>>> import numpy as np
>>> import numpy.linalg as la
>>> np.set_printoptions(suppress=True, linewidth=160)
>>> f = np.array([-1, 2, 2, 2, -1])
>>> rng = np.random.default_rng(5365)
>>> E = np.outer(rng.normal(size=11), f) + 0.05 * rng.normal(size=(11, 5))
>>> E.round(3)
array([[ 0.421, -0.83 , -0.87 , -0.9  ,  0.259],
       [-0.241,  0.415,  0.373,  0.331, -0.146],
       [ 1.61 , -3.203, -3.126, -3.21 ,  1.608],
       [ 1.65 , -3.367, -3.401, -3.391,  1.762],
       [ 1.265, -2.588, -2.507, -2.456,  1.167],
       [-0.095,  0.303,  0.226,  0.205, -0.213],
       [ 0.57 , -1.123, -1.114, -1.148,  0.482],
       [-1.406,  2.806,  2.891,  2.906, -1.38 ],
       [-0.735,  1.558,  1.593,  1.448, -0.847],
       [-1.048,  2.119,  2.033,  2.102, -1.086],
       [ 0.711, -1.3  , -1.358, -1.319,  0.759]])
>>> round(np.log10(la.cond(E)))
2
>>> round(la.norm(E, 2) / la.norm(E), 3)
np.float64(1.0)
>>> la.cond(E) > 100
np.True_
>>> la.matrix_rank(E, rtol=0.1)
np.int64(1)
>>> np.argsort(-la.norm(E, axis=0).round(6), kind="stable")[:3]
array([1, 3, 2])
>>> dist = la.norm(E[:, None] - E[None], axis=-1)
>>> (dist + 1e9 * np.eye(11)).round(6).argmin(axis=1)
array([ 6,  5,  3,  2,  2,  1, 10,  9,  9,  8,  6])
>>> dist[8].round(3)
array([4.454, 2.186, 8.841, 9.225, 7.569, 2.408, 4.973, 2.471, 0.   , 1.045, 5.403])
>>> dist[8].round(6).argsort(kind="stable")[:4]
array([8, 9, 1, 5])
>>> B = E / np.sqrt((E ** 2).mean(axis=1, keepdims=True))
>>> la.matrix_rank(B) == la.matrix_rank(E)
np.True_
>>> la.matrix_rank(E - E.mean(axis=1, keepdims=True))
np.int64(4)
>>> B = np.c_[E[:, :4] @ np.array([[1, -1, 4, -8], [-2, -6, 6, 3], [8, -9, 1, 6], [-7, 7, 9, -7]]), np.array([-2, -1, 1, 1, 2, 0, -1, -3, 1, -3, 3])]
>>> B.round(3)
array([[  1.418,   6.089, -12.264,  -4.779,  -2.   ],
       [ -0.407,  -3.287,   4.88 ,   3.092,  -1.   ],
       [  5.479,  23.271, -44.794, -18.777,   1.   ],
       [  4.911,  25.425, -47.52 , -19.968,   1.   ],
       [  3.576,  19.635, -35.077, -15.735,   2.   ],
       [ -0.323,  -2.327,   3.509,   1.591,   0.   ],
       [  1.94 ,   8.155, -15.904,  -6.578,  -1.   ],
       [ -4.231, -21.105,  40.258,  16.668,  -3.   ],
       [ -1.243, -12.815,  21.03 ,   9.978,   1.   ],
       [ -3.743, -15.245,  29.477,  12.224,  -3.   ],
       [  1.683,  10.076, -18.186,  -8.499,   3.   ]])
>>> np.round(la.lstsq(E, B[:, 0])[0], 3) + 0
array([ 1., -2.,  8., -7.,  0.])
>>> np.round(la.norm(la.qr(E)[0].T @ B, axis=0) ** 2 / ((B ** 2).sum(axis=0) + 1e-12), 3)
array([1.   , 1.   , 1.   , 1.   , 0.607])
>>> G = np.cov(E, rowvar=False)
>>> G.shape
(5, 5)
>>> np.round(np.median(E, axis=0), 3)
array([ 0.421, -0.83 , -0.87 , -0.9  ,  0.259])
>>> np.round(np.polyfit(E[:, 0], E[:, 4], 1), 3)
array([ 1.012, -0.034])
>>> data = np.loadtxt("test16.csv", delimiter=",")
>>> data
array([[-1.394,  0.407, -0.757, -0.143],
       [-1.819, -0.687, -2.023,  0.485],
       [-1.797, -0.261, -1.747, -0.122],
       [ 0.722, -0.016,  0.06 , -0.42 ],
       [ 0.049, -0.053,  0.076,  0.418],
       [ 1.308,  0.126,  1.917, -0.155],
       [-0.109,  0.067, -0.368,  0.028],
       [-1.063, -0.273, -0.874,  0.284],
       [-0.072, -0.062,  0.115,  0.317],
       [ 1.384,  0.146,  1.537,  0.178],
       [ 1.77 , -0.108,  2.191, -0.59 ],
       [ 1.117, -0.347,  1.073, -0.027],
       [ 1.908, -0.161,  2.003, -0.149],
       [ 2.335,  0.231,  2.611, -0.309],
       [ 0.396,  0.346,  0.309,  0.461],
       [ 1.401, -0.131,  0.714,  0.087],
       [ 1.393, -0.077,  0.971, -0.134],
       [ 2.213,  0.419,  2.249,  0.412],
       [-1.277, -0.241, -1.152,  0.104],
       [ 0.885,  0.18 ,  0.524, -0.246],
       [-1.656,  0.089, -1.84 , -0.176],
       [-0.666,  0.455, -0.974,  0.437],
       [ 0.011,  0.163, -0.004,  0.238],
       [-0.293,  0.01 , -0.586, -0.374],
       [-0.987, -0.168, -0.977, -0.181],
       [-1.461, -0.45 , -1.7  ,  0.245],
       [-1.113,  0.09 , -0.904,  0.017],
       [-0.964,  0.194, -1.204, -0.212],
       [-1.651,  0.048, -1.421, -0.18 ]])
>>> blk = np.stack([E, -1 * E, E[::-1]])
>>> np.round(np.einsum("bij,cij->bc", blk, blk), 3)
array([[ 163.886, -163.886,  -68.874],
       [-163.886,  163.886,   68.874],
       [ -68.874,   68.874,  163.886]])
>>> blk.shape
(3, 11, 5)
>>> np.round(la.norm(blk, axis=(1, 2)), 3)
array([12.802, 12.802, 12.802])
>>> (blk @ E.T).shape
(3, 11, 11)
>>> B = data / np.sqrt((data ** 2).mean(axis=1, keepdims=True))
>>> np.round(la.norm(B, axis=1), 3)
array([2., 2., 2., 2., 2., 2., 2., 2., 2., 2., 2., 2., 2., 2., 2., 2., 2., 2., 2., 2., 2., 2., 2., 2., 2., 2., 2., 2., 2.])
>>> B = np.c_[data[:, :3] @ np.array([[-1, 0, 1], [-1, -2, -1], [-1, 0, -2]]), np.array([-2, 1, -1, -2, -2, -1, 0, -2, 0, 2, 0, -1, 2, -2, 1, 2, 2, 2, -1, 1, 2, 0, -2, 2, -2, -2, 2, 1, -2])]
>>> B.round(3)
array([[ 1.744, -0.814, -0.287, -2.   ],
       [ 4.529,  1.374,  2.914,  1.   ],
       [ 3.805,  0.522,  1.958, -1.   ],
       [-0.766,  0.032,  0.618, -2.   ],
       [-0.072,  0.106, -0.05 , -2.   ],
       [-3.351, -0.252, -2.652, -1.   ],
       [ 0.41 , -0.134,  0.56 ,  0.   ],
       [ 2.21 ,  0.546,  0.958, -2.   ],
       [ 0.019,  0.124, -0.24 ,  0.   ],
       [-3.067, -0.292, -1.836,  2.   ],
       [-3.853,  0.216, -2.504,  0.   ],
       [-1.843,  0.694, -0.682, -1.   ],
       [-3.75 ,  0.322, -1.937,  2.   ],
       [-5.177, -0.462, -3.118, -2.   ],
       [-1.051, -0.692, -0.568,  1.   ],
       [-1.984,  0.262,  0.104,  2.   ],
       [-2.287,  0.154, -0.472,  2.   ],
       [-4.881, -0.838, -2.704,  2.   ],
       [ 2.67 ,  0.482,  1.268, -1.   ],
       [-1.589, -0.36 , -0.343,  1.   ],
       [ 3.407, -0.178,  1.935,  2.   ],
       [ 1.185, -0.91 ,  0.827,  0.   ],
       [-0.17 , -0.326, -0.144, -2.   ],
       [ 0.869, -0.02 ,  0.869,  2.   ],
       [ 2.132,  0.336,  1.135, -2.   ],
       [ 3.611,  0.9  ,  2.389, -2.   ],
       [ 1.927, -0.18 ,  0.605,  2.   ],
       [ 1.974, -0.388,  1.25 ,  1.   ],
       [ 3.024, -0.096,  1.143, -2.   ]])
>>> np.round(la.norm(la.qr(data)[0].T @ B, axis=0) ** 2 / ((B ** 2).sum(axis=0) + 1e-12), 3)
array([1.  , 1.  , 1.  , 0.19])
>>> np.round(la.norm(B - data @ la.lstsq(data, B)[0], axis=0), 3) + 0
array([0.   , 0.   , 0.   , 7.846])
